% ipython --no-banner

In [1]: import numpy as np

In [2]: np.set_printoptions(suppress=True, linewidth=100)

In [3]: rd = lambda a: np.round(a, 3) + 0

In [4]: data = np.array([[2, 1, 3, 1, 1],
   ...:     [1, 2, -3, -3, -1],
   ...:     [3, -3, 1, 0, -1],
   ...:     [-3, -2, 1, 1, 1],
   ...:     [0, 0, 0, 2, 2],
   ...:     [-1, 0, 3, 0, 1],
   ...:     [2, 3, -2, -2, -2],
   ...:     [1, -1, 2, -1, -1]])

In [5]: data[7] = data[1]

In [6]: data
Out[6]: 
array([[ 2,  1,  3,  1,  1],
       [ 1,  2, -3, -3, -1],
       [ 3, -3,  1,  0, -1],
       [-3, -2,  1,  1,  1],
       [ 0,  0,  0,  2,  2],
       [-1,  0,  3,  0,  1],
       [ 2,  3, -2, -2, -2],
       [ 1,  2, -3, -3, -1]])

In [7]: # row 7 repeats row 1

In [8]: x = np.array([1, 0, 1, 1, 1])

In [9]: y = data @ x

In [10]: y
Out[10]: array([ 7, -6,  3,  0,  4,  3, -4, -6])

In [11]: rd(np.linalg.solve(data.T @ data, data.T @ y))
Out[11]: array([1., 0., 1., 1., 1.])

In [12]: rd(np.linalg.pinv(data) @ data)
Out[12]: 
array([[1., 0., 0., 0., 0.],
       [0., 1., 0., 0., 0.],
       [0., 0., 1., 0., 0.],
       [0., 0., 0., 1., 0.],
       [0., 0., 0., 0., 1.]])

In [13]: rng = np.random.default_rng(79710)

In [14]: y = y + 0.3 * rng.normal(size=8)

In [15]: rd(y)
Out[15]: array([ 6.883, -6.334,  3.322, -0.327,  4.129,  2.9  , -3.584, -5.758])

In [16]: beta, *_ = np.linalg.lstsq(data, y)

In [17]: rd(beta)
Out[17]: array([1.071, 0.016, 0.968, 1.113, 0.877])

In [18]: proj = data @ np.linalg.solve(data.T @ data, data.T)

In [19]: np.allclose(proj @ proj, proj)
Out[19]: True

In [20]: np.linalg.matrix_rank(np.eye(8) - proj)
Out[20]: np.int64(3)

In [21]: np.trace(proj)
Out[21]: np.float64(5.0)

In [22]: J = np.loadtxt("sample19.csv", delimiter=",")

In [23]: J
Out[23]: 
array([[ 0.5  , -0.9  ,  1.4  ,  1.001, -0.3  ],
       [-0.6  , -0.6  , -0.7  , -1.178,  1.6  ],
       [ 0.4  ,  0.2  , -0.1  ,  0.83 , -2.4  ],
       [-0.4  , -0.2  ,  2.4  , -0.829, -0.7  ],
       [-1.3  ,  0.5  , -0.6  , -2.539,  0.9  ],
       [-0.4  , -0.3  , -2.4  , -0.718,  0.2  ],
       [-2.1  , -1.7  ,  1.   , -4.091,  0.3  ],
       [-1.2  , -0.1  ,  1.2  , -2.343, -2.   ],
       [-0.4  ,  1.4  ,  0.3  , -0.849,  1.1  ],
       [ 0.6  ,  1.2  , -0.2  ,  1.153, -0.3  ],
       [-0.9  ,  0.2  ,  0.3  , -1.894, -0.3  ],
       [ 1.1  ,  0.1  , -1.1  ,  2.278, -0.6  ],
       [-0.6  , -0.3  ,  1.3  , -1.178,  1.   ],
       [ 0.2  ,  1.9  , -1.   ,  0.418, -0.8  ],
       [ 0.   , -0.5  , -0.1  ,  0.086,  1.1  ],
       [ 0.9  , -0.2  , -0.2  ,  1.818,  0.   ],
       [ 1.9  , -0.4  , -0.9  ,  3.752,  0.8  ],
       [-0.1  ,  0.1  ,  0.5  , -0.211,  1.5  ],
       [ 0.3  ,  1.4  , -1.5  ,  0.568,  0.5  ],
       [ 0.8  , -0.8  ,  0.6  ,  1.592,  1.   ],
       [-0.7  , -1.1  ,  0.9  , -1.326, -0.9  ],
       [-0.1  , -1.7  ,  0.7  , -0.189,  0.6  ],
       [ 1.   ,  0.3  , -0.8  ,  2.021,  2.8  ],
       [-2.3  ,  1.4  , -0.7  , -4.639, -1.8  ],
       [-0.5  ,  0.4  , -1.9  , -0.939, -1.3  ],
       [ 0.7  ,  0.   , -0.7  ,  1.447, -1.4  ],
       [ 0.4  ,  1.2  ,  0.   ,  0.764, -1.3  ],
       [ 0.   ,  1.2  , -0.8  , -0.021, -0.1  ],
       [ 0.   , -0.5  , -0.2  , -0.025, -0.6  ],
       [ 0.7  , -0.5  , -1.1  ,  1.437, -0.7  ],
       [-2.4  , -1.4  , -0.4  , -4.848, -1.   ],
       [-0.6  , -2.1  ,  0.3  , -1.245,  2.1  ],
       [-1.8  ,  0.   ,  1.8  , -3.521, -0.6  ],
       [-0.5  ,  0.2  , -0.2  , -0.985,  1.   ]])

In [24]: cen = J - J.mean(axis=0)

In [25]: Uu, sigma, Vt = np.linalg.svd(cen, full_matrices=False)

In [26]: rd(Vt[0] * np.sign(Vt[0, np.abs(Vt[0]).argmax()]))
Out[26]: array([ 0.437,  0.08 , -0.163,  0.873,  0.119])

In [27]: np.abs(Vt[0]).argmax()
Out[27]: np.int64(3)

In [28]: round(np.log10(np.linalg.cond(J)))
Out[28]: 2

In [29]: proj = J @ np.linalg.solve(J.T @ J, J.T)

In [30]: rd(proj @ J[:, 2])
Out[30]: 
array([ 1.4, -0.7, -0.1,  2.4, -0.6, -2.4,  1. ,  1.2,  0.3, -0.2,  0.3, -1.1,  1.3, -1. , -0.1,
       -0.2, -0.9,  0.5, -1.5,  0.6,  0.9,  0.7, -0.8, -0.7, -1.9, -0.7,  0. , -0.8, -0.2, -1.1,
       -0.4,  0.3,  1.8, -0.2])

In [31]: cen = (J - J.mean(axis=0)) / J.std(axis=0)

In [32]: np.argwhere(np.abs(cen) > 2)
Out[32]: 
array([[ 2,  4],
       [ 3,  2],
       [ 5,  2],
       [13,  1],
       [16,  0],
       [16,  3],
       [22,  4],
       [23,  0],
       [23,  3],
       [30,  0],
       [30,  3],
       [31,  1]])

In [33]: beta = np.linalg.lstsq(np.delete(cen, 2, axis=1), cen[:, 2])[0]

In [34]: np.abs(beta).argmax()
Out[34]: np.int64(2)

In [35]: rd(1 - np.var(cen[:, 2] - np.delete(cen, 2, axis=1) @ beta))
Out[35]: np.float64(0.201)

In [36]: Y = np.c_[J[:, :1] @ np.array([[-2]]), np.array([-4, 4, 5, -5, 1, 5, -1, 4, -1, -5, -4, -4, -3, 4, 5, 4, 4, -1, 0, -4, -3, 4, 2, 0, -1, -5, 2, 1, 3, 2, -1, -4, -4, -1])]

In [37]: Y
Out[37]: 
array([[-1. , -4. ],
       [ 1.2,  4. ],
       [-0.8,  5. ],
       [ 0.8, -5. ],
       [ 2.6,  1. ],
       [ 0.8,  5. ],
       [ 4.2, -1. ],
       [ 2.4,  4. ],
       [ 0.8, -1. ],
       [-1.2, -5. ],
       [ 1.8, -4. ],
       [-2.2, -4. ],
       [ 1.2, -3. ],
       [-0.4,  4. ],
       [ 0. ,  5. ],
       [-1.8,  4. ],
       [-3.8,  4. ],
       [ 0.2, -1. ],
       [-0.6,  0. ],
       [-1.6, -4. ],
       [ 1.4, -3. ],
       [ 0.2,  4. ],
       [-2. ,  2. ],
       [ 4.6,  0. ],
       [ 1. , -1. ],
       [-1.4, -5. ],
       [-0.8,  2. ],
       [ 0. ,  1. ],
       [ 0. ,  3. ],
       [-1.4,  2. ],
       [ 4.8, -1. ],
       [ 1.2, -4. ],
       [ 3.6, -4. ],
       [ 1. , -1. ]])

In [38]: rd(np.linalg.lstsq(J, Y[:, 0])[0])
Out[38]: array([-2.,  0.,  0.,  0.,  0.])

In [39]: rd(np.linalg.norm(Y - J @ np.linalg.lstsq(J, Y)[0], axis=0))
Out[39]: array([ 0.   , 17.673])

In [40]: rd(np.linalg.norm(np.linalg.qr(J)[0].T @ Y, axis=0) ** 2 / ((Y ** 2).sum(axis=0) + 1e-12))
Out[40]: array([1.   , 0.197])

In [41]: m1 = np.array([[1.0, 0.0, 0.0, 0.0, 0.0],
    ...:     [0.0, -1.0, 0.0, 1.0, -3.0],
    ...:     [0.0, 0.0, 1.0, -1.0, -1.0],
    ...:     [0.0, -1.0, -3.0, 0.0, -3.0],
    ...:     [0.0, 2.0, -1.0, 0.0, 2.0]])

In [42]: m1
Out[42]: 
array([[ 1.,  0.,  0.,  0.,  0.],
       [ 0., -1.,  0.,  1., -3.],
       [ 0.,  0.,  1., -1., -1.],
       [ 0., -1., -3.,  0., -3.],
       [ 0.,  2., -1.,  0.,  2.]])

In [43]: f, v = m1[1], m1[0]

In [44]: f @ v
Out[44]: np.float64(0.0)

In [45]: f @ f
Out[45]: np.float64(11.0)

In [46]: p = (f @ v) / (f @ f) * f

In [47]: np.outer(f, v)
Out[47]: 
array([[ 0.,  0.,  0.,  0.,  0.],
       [-1., -0., -0., -0., -0.],
       [ 0.,  0.,  0.,  0.,  0.],
       [ 1.,  0.,  0.,  0.,  0.],
       [-3., -0., -0., -0., -0.]])

In [48]: rd(np.linalg.norm(f + v) ** 2 + np.linalg.norm(f - v) ** 2)
Out[48]: np.float64(24.0)

In [49]: np.linalg.matrix_rank(np.outer(f, v))
Out[49]: np.int64(1)

In [50]: v - p
Out[50]: array([1., 0., 0., 0., 0.])

In [51]: (v - p) @ f
Out[51]: np.float64(0.0)

In [52]: f = np.array([2, -2])

In [53]: np.polyval(f, m1[0])
Out[53]: array([ 0., -2., -2., -2., -2.])

In [54]: np.array([np.convolve(row, f, "same") for row in m1])
Out[54]: 
array([[ 2., -2.,  0.,  0.,  0.],
       [ 0., -2.,  2.,  2., -8.],
       [ 0.,  0.,  2., -4.,  0.],
       [ 0., -2., -4.,  6., -6.],
       [ 0.,  4., -6.,  2.,  4.]])

In [55]: gram = data.T @ data

In [56]: (data @ data.T).shape
Out[56]: (8, 8)

In [57]: gram
Out[57]: 
array([[ 29,   9,  -7, -11, -11],
       [  9,  31, -20, -19,  -8],
       [ -7, -20,  42,  26,  16],
       [-11, -19,  26,  28,  16],
       [-11,  -8,  16,  16,  14]])

In [58]: np.allclose(gram, gram.T)
Out[58]: True

In [59]: np.diag(gram)
Out[59]: array([29, 31, 42, 28, 14])

In [60]: np.trace(gram), (data ** 2).sum()
Out[60]: (np.int64(144), np.int64(144))

In [61]: rd(np.linalg.svd(data, compute_uv=False) ** 2)
Out[61]: array([90.916, 26.537, 16.895,  7.476,  2.177])

In [62]: (m1 != 0).astype(int)
Out[62]: 
array([[1, 0, 0, 0, 0],
       [0, 1, 0, 1, 1],
       [0, 0, 1, 1, 1],
       [0, 1, 1, 0, 1],
       [0, 1, 1, 0, 1]])

In [63]: m1 @ m1
Out[63]: 
array([[ 1.,  0.,  0.,  0.,  0.],
       [ 0., -6.,  0., -1., -6.],
       [ 0., -1.,  5., -1.,  0.],
       [ 0., -5.,  0.,  2.,  0.],
       [ 0.,  2., -3.,  3., -1.]])

In [64]: np.flatnonzero(np.linalg.matrix_power((m1 != 0) + (m1.T != 0) + np.eye(5), 5)[1])
Out[64]: array([1, 2, 3, 4])

In [65]: rd(np.linalg.det(m1))
Out[65]: np.float64(-23.0)

In [66]: (np.linalg.matrix_power((m1 != 0) + (m1.T != 0) + np.eye(5), 5) > 0).astype(int)
Out[66]: 
array([[1, 0, 0, 0, 0],
       [0, 1, 1, 1, 1],
       [0, 1, 1, 1, 1],
       [0, 1, 1, 1, 1],
       [0, 1, 1, 1, 1]])

In [67]: A = np.load("test9.npy")

In [68]: rd(A)
Out[68]: 
array([[ 0.91 ,  0.111,  0.014,  0.074, -0.185, -0.138,  0.059, -0.082],
       [ 0.111,  0.721,  0.039,  0.089,  0.027,  0.351, -0.116,  0.205],
       [ 0.014,  0.039,  0.976, -0.083,  0.109, -0.05 ,  0.008, -0.028],
       [ 0.074,  0.089, -0.083,  0.708,  0.411, -0.116,  0.006, -0.064],
       [-0.185,  0.027,  0.109,  0.411,  0.33 , -0.029,  0.061, -0.023],
       [-0.138,  0.351, -0.05 , -0.116, -0.029,  0.559,  0.145, -0.258],
       [ 0.059, -0.116,  0.008,  0.006,  0.061,  0.145,  0.948,  0.085],
       [-0.082,  0.205, -0.028, -0.064, -0.023, -0.258,  0.085,  0.849]])

In [69]: def softmax(z):
    ...:     e = np.exp(z - z.max(axis=-1, keepdims=True))
    ...:     return e / e.sum(axis=-1, keepdims=True)
    ...: 

In [70]: rd(softmax(10 * A[6]))
Out[70]: array([0.   , 0.   , 0.   , 0.   , 0.   , 0.   , 0.999, 0.   ])

In [71]: rd(softmax(A[6]))
Out[71]: array([0.108, 0.09 , 0.102, 0.102, 0.108, 0.117, 0.262, 0.111])

In [72]: rd(softmax(A).sum(axis=1))
Out[72]: array([1., 1., 1., 1., 1., 1., 1., 1.])

In [73]: att = A @ A.T / np.sqrt(8)

In [74]: rd(softmax(att)[6] @ A)
Out[74]: array([0.093, 0.163, 0.116, 0.121, 0.086, 0.062, 0.187, 0.085])

In [75]: np.linalg.norm(A, axis=1).argmax()
Out[75]: np.int64(2)

In [76]: rd(A[4] @ A[2])
Out[76]: np.float64(0.109)

In [77]: rd(np.linalg.norm(A[4], 1)), rd(np.linalg.norm(A[4], np.inf))
Out[77]: (np.float64(1.174), np.float64(0.411))

In [78]: rd(np.linalg.norm(A, "nuc"))
Out[78]: np.float64(6.0)

In [79]: t = np.radians(135)

In [80]: Rm = np.eye(5)

In [81]: Rm[0, 0] = Rm[1, 1] = np.cos(t)

In [82]: Rm[0, 1], Rm[1, 0] = -np.sin(t), np.sin(t)

In [83]: rd(Rm)
Out[83]: 
array([[-0.707, -0.707,  0.   ,  0.   ,  0.   ],
       [ 0.707, -0.707,  0.   ,  0.   ,  0.   ],
       [ 0.   ,  0.   ,  1.   ,  0.   ,  0.   ],
       [ 0.   ,  0.   ,  0.   ,  1.   ,  0.   ],
       [ 0.   ,  0.   ,  0.   ,  0.   ,  1.   ]])

In [84]: Y = J @ Rm.T

In [85]: rd(np.linalg.det(Rm)), rd(np.trace(Rm))
Out[85]: (np.float64(1.0), np.float64(1.586))

In [86]: np.allclose(np.linalg.norm(J, axis=1), np.linalg.norm(Y, axis=1))
Out[86]: True

In [87]: rd((Rm + Rm.T) / 2)
Out[87]: 
array([[-0.707,  0.   ,  0.   ,  0.   ,  0.   ],
       [ 0.   , -0.707,  0.   ,  0.   ,  0.   ],
       [ 0.   ,  0.   ,  1.   ,  0.   ,  0.   ],
       [ 0.   ,  0.   ,  0.   ,  1.   ,  0.   ],
       [ 0.   ,  0.   ,  0.   ,  0.   ,  1.   ]])

In [88]: np.allclose(Rm @ Rm.T, Rm.T @ Rm)
Out[88]: True

In [89]: rd(Rm @ Rm)
Out[89]: 
array([[ 0.,  1.,  0.,  0.,  0.],
       [-1.,  0.,  0.,  0.,  0.],
       [ 0.,  0.,  1.,  0.,  0.],
       [ 0.,  0.,  0.,  1.,  0.],
       [ 0.,  0.,  0.,  0.,  1.]])

In [90]: rd(np.abs(np.linalg.eigvals(Rm)).max())
Out[90]: np.float64(1.0)

In [91]: rd((Rm - Rm.T) / 2)
Out[91]: 
array([[ 0.   , -0.707,  0.   ,  0.   ,  0.   ],
       [ 0.707,  0.   ,  0.   ,  0.   ,  0.   ],
       [ 0.   ,  0.   ,  0.   ,  0.   ,  0.   ],
       [ 0.   ,  0.   ,  0.   ,  0.   ,  0.   ],
       [ 0.   ,  0.   ,  0.   ,  0.   ,  0.   ]])

In [92]: rank = np.linalg.matrix_rank(A)

In [93]: rank
Out[93]: np.int64(6)

In [94]: ns = np.linalg.svd(A)[2][rank:].T

In [95]: [int(np.linalg.matrix_rank(A[:, :j + 1])) for j in range(8)]
Out[95]: [1, 2, 3, 4, 5, 6, 6, 6]

In [96]: rd(A @ ns)
Out[96]: 
array([[0., 0.],
       [0., 0.],
       [0., 0.],
       [0., 0.],
       [0., 0.],
       [0., 0.],
       [0., 0.],
       [0., 0.]])

In [97]: rd(ns @ ns.T)
Out[97]: 
array([[ 0.09 , -0.111, -0.014, -0.074,  0.185,  0.138, -0.059,  0.082],
       [-0.111,  0.279, -0.039, -0.089, -0.027, -0.351,  0.116, -0.205],
       [-0.014, -0.039,  0.024,  0.083, -0.109,  0.05 , -0.008,  0.028],
       [-0.074, -0.089,  0.083,  0.292, -0.411,  0.116, -0.006,  0.064],
       [ 0.185, -0.027, -0.109, -0.411,  0.67 ,  0.029, -0.061,  0.023],
       [ 0.138, -0.351,  0.05 ,  0.116,  0.029,  0.441, -0.145,  0.258],
       [-0.059,  0.116, -0.008, -0.006, -0.061, -0.145,  0.052, -0.085],
       [ 0.082, -0.205,  0.028,  0.064,  0.023,  0.258, -0.085,  0.151]])

In [98]: np.linalg.matrix_rank(A.T @ A), np.linalg.matrix_rank(A @ A.T)
Out[98]: (np.int64(6), np.int64(6))

In [99]: W0 = np.loadtxt("mat.csv", delimiter=",")

In [100]: W0
Out[100]: 
array([[ -0.85 ,  -0.921,  -0.136,   1.65 ,  10.726,   1.567,  -1.332,   2.532],
       [ 14.426,   2.383,   0.19 ,   3.295,  14.18 ,   1.186,  -1.707,   2.654],
       [ -3.711,   2.191,  -0.584,   3.269,  17.363,   0.351,   0.874,  -1.494],
       [  2.853,  -7.996,  -0.317,   2.89 ,  -6.806,   2.847,  -1.274,  -0.08 ],
       [-10.804,  -3.43 ,   1.403,  -0.912,   3.506,   0.911,   0.78 ,   1.252],
       [  2.712,   8.678,  -1.7  ,  -2.096,   9.281,   0.738,   0.772,  -0.597],
       [  5.519,   2.905,  -1.669,  -0.048, -13.416,  -1.654,   1.213,   5.356],
       [  3.422,  -0.119,  -0.836,   1.908,   4.429,   1.747,  -0.769,   0.457],
       [  4.679,  -1.646,   0.139,  -6.141, -20.75 ,   0.059,   0.441,   1.502],
       [  2.483,   2.479,  -0.878,  -1.986, -12.449,  -1.049,  -0.324,   2.57 ],
       [  3.841,  -4.203,  -0.82 ,   1.052,  -4.528,  -3.122,  -1.827,   1.676],
       [  1.444,   2.729,   1.741,  -0.524,  -8.254,   0.895,   0.497,  -0.902],
       [  3.779,  -5.53 ,   0.989,  -0.779,   4.118,  -1.144,  -1.02 ,  -2.122],
       [  4.131,  -8.198,  -1.642,   4.25 ,  14.733,   1.871,   0.427,   3.597],
       [ -0.946,   9.039,  -0.387,   1.091,   6.107,  -0.232,   1.485,  -0.096]])

In [101]: x = np.array([-1, 1, 1, 3, -1, 2, 2, -3])

In [102]: y = W0 @ x

In [103]: rd(np.linalg.pinv(W0) @ W0)
Out[103]: 
array([[1., 0., 0., 0., 0., 0., 0., 0.],
       [0., 1., 0., 0., 0., 0., 0., 0.],
       [0., 0., 1., 0., 0., 0., 0., 0.],
       [0., 0., 0., 1., 0., 0., 0., 0.],
       [0., 0., 0., 0., 1., 0., 0., 0.],
       [0., 0., 0., 0., 0., 1., 0., 0.],
       [0., 0., 0., 0., 0., 0., 1., 0.],
       [0., 0., 0., 0., 0., 0., 0., 1.]])

In [104]: rd(np.linalg.solve(W0.T @ W0, W0.T @ y))
Out[104]: array([-1.,  1.,  1.,  3., -1.,  2.,  2., -3.])

In [105]: try:
     ...:     np.linalg.solve(W0, y)
     ...: except np.linalg.LinAlgError as e:
     ...:     print("failed:", e)
     ...: 
failed: Last 2 dimensions of the array must be square

In [106]: y = y + 0.02 * rng.normal(size=15)

In [107]: rd(y)
Out[107]: 
array([-13.081, -25.159,   4.685,   7.701,   2.17 ,  -6.471,  -7.928,  -2.487,  -7.348,  -4.876,
       -16.112,  15.208, -12.721, -22.143,   9.587])

In [108]: beta, *_ = np.linalg.lstsq(W0, y)

In [109]: rd(W0.T @ (y - W0 @ beta))
Out[109]: array([0., 0., 0., 0., 0., 0., 0., 0.])

In [110]: beta.round()
Out[110]: array([-1.,  1.,  1.,  3., -1.,  2.,  2., -3.])
